$ python3 -q
>>> import numpy as np
>>> import numpy.linalg as la
>>> np.set_printoptions(precision=1, suppress=True, linewidth=200, legacy="1.25")
>>> W0 = np.loadtxt("test7.csv", delimiter=",")
>>> print(W0.round(1) + 0)
[[-0.7  0.6 -0.4  1.  -2.6  0.1  1.8]
 [ 0.  -0.5 -0.3  0.6 -0.1  0.  -1.5]
 [ 1.7 -1.7  0.4 -1.1  0.5  0.1  0.9]
 [ 0.2 -0.5 -0.1  0.6 -0.2  0.  -1.5]]
>>> left, sv, Vh = la.svd(W0)
>>> print(np.argmax(sv[:-1] / (sv[1:] + 1e-6)) + 1)
3
>>> print(sv)
[3.8 2.9 1.8 0.1]
>>> B = left[:, :3] @ np.diag(sv[:3]) @ Vh[:3]
>>> print(la.matrix_rank(W0, rtol=0.05))
3
>>> print(la.matrix_rank(B))
3
>>> print(round(float(np.abs(W0 - B).max()), 1))
0.1
>>> u = np.array([1, 0])
>>> print(np.round(np.array([np.convolve(row, u, "same") for row in W0]), 1) + 0)
[[-0.7  0.6 -0.4  1.  -2.6  0.1  1.8]
 [ 0.  -0.5 -0.3  0.6 -0.1  0.  -1.5]
 [ 1.7 -1.7  0.4 -1.1  0.5  0.1  0.9]
 [ 0.2 -0.5 -0.1  0.6 -0.2  0.  -1.5]]
>>> print(np.polyval(u, W0[3]))
[ 0.2 -0.5 -0.1  0.6 -0.2  0.  -1.5]
>>> print(round(la.norm(W0, 2) / la.norm(W0), 1))
0.7
>>> print(la.cond(W0) > 100)
False
>>> print(np.argsort(-la.norm(W0, axis=0).round(6), kind="stable")[:3])
[6 4 1]
>>> print([round(float(x), 1) for x in la.svd(W0, compute_uv=False)[:3]])
[3.8, 2.9, 1.8]
>>> A = np.load("sample9.npy")
>>> print(A)
[[ 6  2  0  3  0  0  1  3]
 [-4  0 -1 -2 -2 -1 -2  0]
 [ 2  2  3  1  0  1  2  3]
 [-4 -3  2 -2 -3 -2  2 -1]
 [-6  2 -1 -3 -2  2 -3  1]
 [ 6  1  2  3  1  0 -2 -2]]
>>> def softmax(z):
...     e = np.exp(z - z.max(axis=-1, keepdims=True))
...     return e / e.sum(axis=-1, keepdims=True)
... 
>>> print(np.round(softmax(A[5] + 3), 1) + 0)
[0.9 0.  0.  0.  0.  0.  0.  0. ]
>>> print(np.round(softmax(A[5]), 1) + 0)
[0.9 0.  0.  0.  0.  0.  0.  0. ]
>>> print(np.round(softmax(10 * A[5]), 1) + 0)
[1. 0. 0. 0. 0. 0. 0. 0.]
>>> scores = A @ A.T / np.sqrt(8)
>>> print(np.round(softmax(scores)[5] @ A, 1) + 0)
[ 6.  1.  2.  3.  1.  0. -2. -2.]
>>> print(np.round(softmax(scores), 1) + 0)
[[1.  0.  0.  0.  0.  0. ]
 [0.  0.  0.  0.  1.  0. ]
 [0.3 0.  0.7 0.  0.  0. ]
 [0.  0.  0.  1.  0.  0. ]
 [0.  0.  0.  0.  1.  0. ]
 [0.  0.  0.  0.  0.  1. ]]
>>> print(softmax(scores).round(6).argmax(axis=1))
[0 4 2 3 4 5]
>>> B = np.array([[1, 2], [2, 2], [3, 1], [1, 0], [0, 2], [1, 3], [0, 3]])
>>> print(np.einsum("ij->j", W0))
[ 1.2 -2.1 -0.4  1.1 -2.4  0.2 -0.3]
>>> print(W0 @ B)
[[ 0.4 -0.1]
 [-1.1 -5.9]
 [-1.5  4.4]
 [-0.5 -5.6]]
>>> print(np.einsum("ik,kj->ji", W0, B))
[[ 0.4 -1.1 -1.5 -0.5]
 [-0.1 -5.9  4.4 -5.6]]
>>> print(np.einsum("ik,kj->ij", W0, B))
[[ 0.4 -0.1]
 [-1.1 -5.9]
 [-1.5  4.4]
 [-0.5 -5.6]]
>>> print(la.matrix_rank(W0 @ B))
2
>>> vec = np.array([3, 4, 6, -2, -3, 4, 2, 5])
>>> h = np.maximum(A @ vec, 0)
>>> print(np.flatnonzero(h > 1e-9))
[0 2 4 5]
>>> print(A.T @ h)
[376 197 178 188   5  59 112 251]
>>> K = np.array([[1, 0, 0], [6, 1, 0], [6, 8, 1]])
>>> # triangular: eigenvalues sit on the diagonal
>>> u = np.array([4, 2, 5])
>>> B = K + np.outer(u, np.eye(3)[1])
>>> print(la.matrix_rank(B - K))
1
>>> print(B)
[[ 1.  4.  0.]
 [ 6.  3.  0.]
 [ 6. 13.  1.]]
>>> m1 = np.loadtxt("mat.csv", delimiter=",")
>>> print(m1)
[[ 19.  10.  -5.  -4.]
 [ 10.  15.  -4. -11.]
 [ -5.  -4.  15.  -6.]
 [ -4. -11.  -6.  15.]]
>>> # symmetric, so the eigenvalues are real
>>> ev, evecs = la.eigh(m1)
>>> print(la.svd(m1, compute_uv=False))
[33.6 21.5  8.5  0.4]
>>> print(evecs @ np.diag(ev) @ evecs.T)
[[ 19.  10.  -5.  -4.]
 [ 10.  15.  -4. -11.]
 [ -5.  -4.  15.  -6.]
 [ -4. -11.  -6.  15.]]
>>> print(np.round(ev.sum(), 1), np.trace(m1))
64.0 64.0
>>> print(la.eigvalsh(m1 + 3 * np.eye(4)))
[ 3.4 11.5 24.5 36.6]
>>> print((ev > 1e-8).sum(), (ev < -1e-8).sum())
4 0
>>> print(np.round(evecs.T @ m1 @ evecs, 1) + 0)
[[ 0.4  0.   0.   0. ]
 [ 0.   8.5  0.   0. ]
 [ 0.   0.  21.5  0. ]
 [ 0.   0.   0.  33.6]]
>>> print(np.unique(ev.round(6) + 0, return_counts=True)[1])
[1 1 1 1]
>>> print(np.abs(evecs[:, -1]).round(6).argmax())
1
